$ ipython --no-banner

In [1]: import numpy as np

In [2]: import numpy.linalg as la

In [3]: np.set_printoptions(precision=2, suppress=True, linewidth=200)

In [4]: m1 = np.load("out4.npy")

In [5]: m1
Out[5]: 
array([[-1.4,  2.7,  1.2,  1.4, -1.7, -0.3, -2.1,  1.5],
       [ 1.2, -1.1, -0.6, -0.6, -0.1,  1.8,  0.8, -0.2],
       [-0.5,  1.7,  0.8, -0.6, -1. ,  0.1,  1.5, -0.5],
       [-0.5, -0.2,  0.8,  0.4, -0.4,  0.1,  1.3,  0.4],
       [ 1.4, -2.4, -1. , -0.8, -2.3,  2.2,  0.9,  1.4]])

In [6]: Y = m1 / la.norm(m1, axis=1, keepdims=True)

In [7]: C2 = Y @ Y.T

In [8]: la.norm(Y, axis=1)
Out[8]: array([1., 1., 1., 1., 1.])

In [9]: np.argwhere(np.triu(np.abs(C2) > 0.95, 1))
Out[9]: array([], shape=(0, 2), dtype=int64)

In [10]: def softmax(z):
    ...:     e = np.exp(z - z.max(axis=-1, keepdims=True))
    ...:     return e / e.sum(axis=-1, keepdims=True)
    ...: 

In [11]: print(softmax(m1).sum(axis=1))
[1. 1. 1. 1. 1.]

In [12]: np.round(softmax(m1[0] + 3), 2) + 0
Out[12]: array([0.01, 0.53, 0.12, 0.14, 0.01, 0.03, 0.  , 0.16])

In [13]: np.round(softmax(m1[0]), 2) + 0
Out[13]: array([0.01, 0.53, 0.12, 0.14, 0.01, 0.03, 0.  , 0.16])

In [14]: S = m1 @ m1.T / np.sqrt(8)

In [15]: softmax(S).round(6).argmax(axis=1)
Out[15]: array([0, 4, 2, 3, 4])

In [16]: np.round(softmax(S), 2) + 0
Out[16]: 
array([[1.  , 0.  , 0.  , 0.  , 0.  ],
       [0.  , 0.27, 0.01, 0.02, 0.7 ],
       [0.14, 0.03, 0.69, 0.11, 0.02],
       [0.12, 0.11, 0.26, 0.33, 0.19],
       [0.  , 0.01, 0.  , 0.  , 0.99]])

In [17]: X = np.loadtxt("sample14.csv", delimiter=",")

In [18]: X
Out[18]: 
array([[-5.,  2.,  0.,  0.,  1.,  0.],
       [ 1.,  7.,  2.,  0.,  1.,  0.],
       [ 2.,  0.,  6.,  1.,  2.,  2.],
       [ 2.,  0.,  2.,  1.,  1.,  2.],
       [ 2.,  1.,  2.,  2.,  6.,  0.],
       [ 1.,  1.,  2.,  1.,  0., -6.]])

In [19]: x = np.array([2, -2, 3, 0, -1, 1])

In [20]: target = X @ x

In [21]: target
Out[21]: array([-15.,  -7.,  22.,  11.,   2.,   0.])

In [22]: np.round(la.solve(X, X[:, 3]), 2) + 0
Out[22]: array([0., 0., 0., 1., 0., 0.])

In [23]: rng = np.random.default_rng(80)

In [24]: Y = X + rng.integers(-2, 3, (6, 5)) @ rng.integers(-2, 3, (5, 6))

In [25]: Y
Out[25]: 
array([[-2.,  7.,  4.,  3.,  0., -2.],
       [-3., 11.,  3.,  0., -2., -1.],
       [-5.,  0., 14.,  2., -1.,  5.],
       [ 7.,  1., -9., -1.,  0.,  4.],
       [ 2.,  6.,  3.,  3.,  6., -5.],
       [ 3., -1., 11.,  4.,  4., -8.]])

In [26]: print(Y - X)
[[  3.   5.   4.   3.  -1.  -2.]
 [ -4.   4.   1.   0.  -3.  -1.]
 [ -7.   0.   8.   1.  -3.   3.]
 [  5.   1. -11.  -2.  -1.   2.]
 [  0.   5.   1.   1.   0.  -5.]
 [  2.  -2.   9.   3.   4.  -2.]]

In [27]: print(np.round(la.svd(Y - X, compute_uv=False), 2) + 0)
[18.29 10.71  9.84  4.35  0.33  0.  ]

In [28]: E = np.loadtxt("layer9.csv", delimiter=",")

In [29]: E
Out[29]: 
array([[-0.53, -0.2 ,  0.18,  0.62, -0.42, -0.28],
       [-0.29, -0.5 , -0.67,  0.11,  0.46,  0.04],
       [-0.25,  0.63, -0.06,  0.08,  0.47, -0.55],
       [-0.08, -0.18, -0.25, -0.61, -0.42, -0.59],
       [ 0.12,  0.48, -0.67,  0.24, -0.46,  0.21],
       [-0.74,  0.23,  0.07, -0.41, -0.06,  0.47]])

In [30]: np.round(E[:, 2] @ E[:, 3], 2)
Out[30]: np.float64(0.0)

In [31]: np.round(E @ E.T, 2) + 0
Out[31]: 
array([[1., 0., 0., 0., 0., 0.],
       [0., 1., 0., 0., 0., 0.],
       [0., 0., 1., 0., 0., 0.],
       [0., 0., 0., 1., 0., 0.],
       [0., 0., 0., 0., 1., 0.],
       [0., 0., 0., 0., 0., 1.]])

In [32]: Uu, sig, VT = la.svd(E, full_matrices=False)

In [33]: np.round(Uu.T @ E @ VT.T, 2) + 0
Out[33]: 
array([[1., 0., 0., 0., 0., 0.],
       [0., 1., 0., 0., 0., 0.],
       [0., 0., 1., 0., 0., 0.],
       [0., 0., 0., 1., 0., 0.],
       [0., 0., 0., 0., 1., 0.],
       [0., 0., 0., 0., 0., 1.]])

In [34]: sig
Out[34]: array([1., 1., 1., 1., 1., 1.])

In [35]: print(sig / sig[0])
[1. 1. 1. 1. 1. 1.]

In [36]: np.round(np.sqrt((sig ** 2).sum()), 2), np.round(la.norm(E), 2)
Out[36]: (np.float64(2.45), np.float64(2.45))

In [37]: np.cumsum(sig ** 2) / np.sum(sig ** 2)
Out[37]: array([0.17, 0.33, 0.5 , 0.67, 0.83, 1.  ])

In [38]: E.reshape(-1, 2)
Out[38]: 
array([[-0.53, -0.2 ],
       [ 0.18,  0.62],
       [-0.42, -0.28],
       [-0.29, -0.5 ],
       [-0.67,  0.11],
       [ 0.46,  0.04],
       [-0.25,  0.63],
       [-0.06,  0.08],
       [ 0.47, -0.55],
       [-0.08, -0.18],
       [-0.25, -0.61],
       [-0.42, -0.59],
       [ 0.12,  0.48],
       [-0.67,  0.24],
       [-0.46,  0.21],
       [-0.74,  0.23],
       [ 0.07, -0.41],
       [-0.06,  0.47]])

In [39]: E.reshape(2, -1)
Out[39]: 
array([[-0.53, -0.2 ,  0.18,  0.62, -0.42, -0.28, -0.29, -0.5 , -0.67,  0.11,  0.46,  0.04, -0.25,  0.63, -0.06,  0.08,  0.47, -0.55],
       [-0.08, -0.18, -0.25, -0.61, -0.42, -0.59,  0.12,  0.48, -0.67,  0.24, -0.46,  0.21, -0.74,  0.23,  0.07, -0.41, -0.06,  0.47]])

In [40]: blk = E.reshape(6, 2, -1)

In [41]: blk.transpose(1, 0, 2)
Out[41]: 
array([[[-0.53, -0.2 ,  0.18],
        [-0.29, -0.5 , -0.67],
        [-0.25,  0.63, -0.06],
        [-0.08, -0.18, -0.25],
        [ 0.12,  0.48, -0.67],
        [-0.74,  0.23,  0.07]],

       [[ 0.62, -0.42, -0.28],
        [ 0.11,  0.46,  0.04],
        [ 0.08,  0.47, -0.55],
        [-0.61, -0.42, -0.59],
        [ 0.24, -0.46,  0.21],
        [-0.41, -0.06,  0.47]]])

In [42]: print(np.swapaxes(blk, 1, 2)[3])
[[-0.08 -0.61]
 [-0.18 -0.42]
 [-0.25 -0.59]]

In [43]: np.einsum("ihd,ihd->ih", blk, blk)
Out[43]: 
array([[0.36, 0.64],
       [0.78, 0.22],
       [0.46, 0.54],
       [0.1 , 0.9 ],
       [0.69, 0.31],
       [0.6 , 0.4 ]])

In [44]: print(blk[:, 0])
[[-0.53 -0.2   0.18]
 [-0.29 -0.5  -0.67]
 [-0.25  0.63 -0.06]
 [-0.08 -0.18 -0.25]
 [ 0.12  0.48 -0.67]
 [-0.74  0.23  0.07]]
